In [1]: import numpy as np

In [2]: import numpy.linalg as la

In [3]: np.set_printoptions(precision=2, suppress=True, linewidth=140)

In [4]: E = np.load("w.npy")

In [5]: print(E)
[[ 0.57  0.    0.    0.    0.    0.    0.    0.    0.    0.   -0.82  0.  ]
 [ 0.    1.    0.    0.    0.    0.    0.    0.    0.    0.    0.    0.  ]
 [ 0.    0.    1.    0.    0.    0.    0.    0.    0.    0.    0.    0.  ]
 [ 0.    0.    0.    1.    0.    0.    0.    0.    0.    0.    0.    0.  ]
 [ 0.    0.    0.    0.    1.    0.    0.    0.    0.    0.    0.    0.  ]
 [ 0.    0.    0.    0.    0.    1.    0.    0.    0.    0.    0.    0.  ]
 [ 0.    0.    0.    0.    0.    0.    1.    0.    0.    0.    0.    0.  ]
 [ 0.    0.    0.    0.    0.    0.    0.    1.    0.    0.    0.    0.  ]
 [ 0.    0.    0.    0.    0.    0.    0.    0.    1.    0.    0.    0.  ]
 [ 0.    0.    0.    0.    0.    0.    0.    0.    0.    1.    0.    0.  ]
 [ 0.82  0.    0.    0.    0.    0.    0.    0.    0.    0.    0.57  0.  ]
 [ 0.    0.    0.    0.    0.    0.    0.    0.    0.    0.    0.    1.  ]]

In [6]: print(la.svd(E, compute_uv=False))
[1. 1. 1. 1. 1. 1. 1. 1. 1. 1. 1. 1.]

In [7]: print(np.round(E @ E.T, 2) + 0)
[[1. 0. 0. 0. 0. 0. 0. 0. 0. 0. 0. 0.]
 [0. 1. 0. 0. 0. 0. 0. 0. 0. 0. 0. 0.]
 [0. 0. 1. 0. 0. 0. 0. 0. 0. 0. 0. 0.]
 [0. 0. 0. 1. 0. 0. 0. 0. 0. 0. 0. 0.]
 [0. 0. 0. 0. 1. 0. 0. 0. 0. 0. 0. 0.]
 [0. 0. 0. 0. 0. 1. 0. 0. 0. 0. 0. 0.]
 [0. 0. 0. 0. 0. 0. 1. 0. 0. 0. 0. 0.]
 [0. 0. 0. 0. 0. 0. 0. 1. 0. 0. 0. 0.]
 [0. 0. 0. 0. 0. 0. 0. 0. 1. 0. 0. 0.]
 [0. 0. 0. 0. 0. 0. 0. 0. 0. 1. 0. 0.]
 [0. 0. 0. 0. 0. 0. 0. 0. 0. 0. 1. 0.]
 [0. 0. 0. 0. 0. 0. 0. 0. 0. 0. 0. 1.]]

In [8]: print(la.norm(E, axis=0))
[1. 1. 1. 1. 1. 1. 1. 1. 1. 1. 1. 1.]

In [9]: u = np.array([1, 2, 2, 1, 2, 2, 0, 2, 0, 1, 0, 0])

In [10]: M2 = E + np.outer(u, np.eye(12)[5])

In [11]: print(round(la.det(M2) / la.det(E), 2), round(float(1 + la.solve(E, u)[5]), 2))
3.0 3.0

In [12]: W0 = np.loadtxt("mat.csv", delimiter=",")

In [13]: print(W0)
[[ 8.  0.  6.  3.  6.  9.  0. 12.  0. 12.  6. 15.]
 [ 0. -1.  0.  0.  0.  0.  0.  0.  0.  0.  0.  0.]
 [ 6.  0.  3.  2.  4.  6.  0.  8.  0.  8.  4. 10.]
 [ 3.  0.  2.  0.  2.  3.  0.  4.  0.  4.  2.  5.]
 [ 6.  0.  4.  2.  3.  6.  0.  8.  0.  8.  4. 10.]
 [ 9.  0.  6.  3.  6.  8.  0. 12.  0. 12.  6. 15.]
 [ 0.  0.  0.  0.  0.  0. -1.  0.  0.  0.  0.  0.]
 [12.  0.  8.  4.  8. 12.  0. 15.  0. 16.  8. 20.]
 [ 0.  0.  0.  0.  0.  0.  0.  0. -1.  0.  0.  0.]
 [12.  0.  8.  4.  8. 12.  0. 16.  0. 15.  8. 20.]
 [ 6.  0.  4.  2.  4.  6.  0.  8.  0.  8.  3. 10.]
 [15.  0. 10.  5. 10. 15.  0. 20.  0. 20. 10. 24.]]

In [14]: print(np.abs(la.svd(W0)[2][-1]))
[0.95 0.   0.07 0.04 0.07 0.11 0.   0.14 0.   0.14 0.07 0.18]

In [15]: print(la.matrix_rank(W0, rtol=0.1))
1

In [16]: print(np.allclose(W0 @ W0.T, W0.T @ W0))
True

In [17]: print(round(float(np.abs(la.eigvals(W0)).max()), 2))
87.0

In [18]: print(W0 @ W0)
[[ 775.    0.  516.  258.  516.  774.    0. 1032.    0. 1032.  516. 1290.]
 [   0.    1.    0.    0.    0.    0.    0.    0.    0.    0.    0.    0.]
 [ 516.    0.  345.  172.  344.  516.    0.  688.    0.  688.  344.  860.]
 [ 258.    0.  172.   87.  172.  258.    0.  344.    0.  344.  172.  430.]
 [ 516.    0.  344.  172.  345.  516.    0.  688.    0.  688.  344.  860.]
 [ 774.    0.  516.  258.  516.  775.    0. 1032.    0. 1032.  516. 1290.]
 [   0.    0.    0.    0.    0.    0.    1.    0.    0.    0.    0.    0.]
 [1032.    0.  688.  344.  688. 1032.    0. 1377.    0. 1376.  688. 1720.]
 [   0.    0.    0.    0.    0.    0.    0.    0.    1.    0.    0.    0.]
 [1032.    0.  688.  344.  688. 1032.    0. 1376.    0. 1377.  688. 1720.]
 [ 516.    0.  344.  172.  344.  516.    0.  688.    0.  688.  345.  860.]
 [1290.    0.  860.  430.  860. 1290.    0. 1720.    0. 1720.  860. 2151.]]

In [19]: print(round(float(la.det(W0)), 2))
-87.0
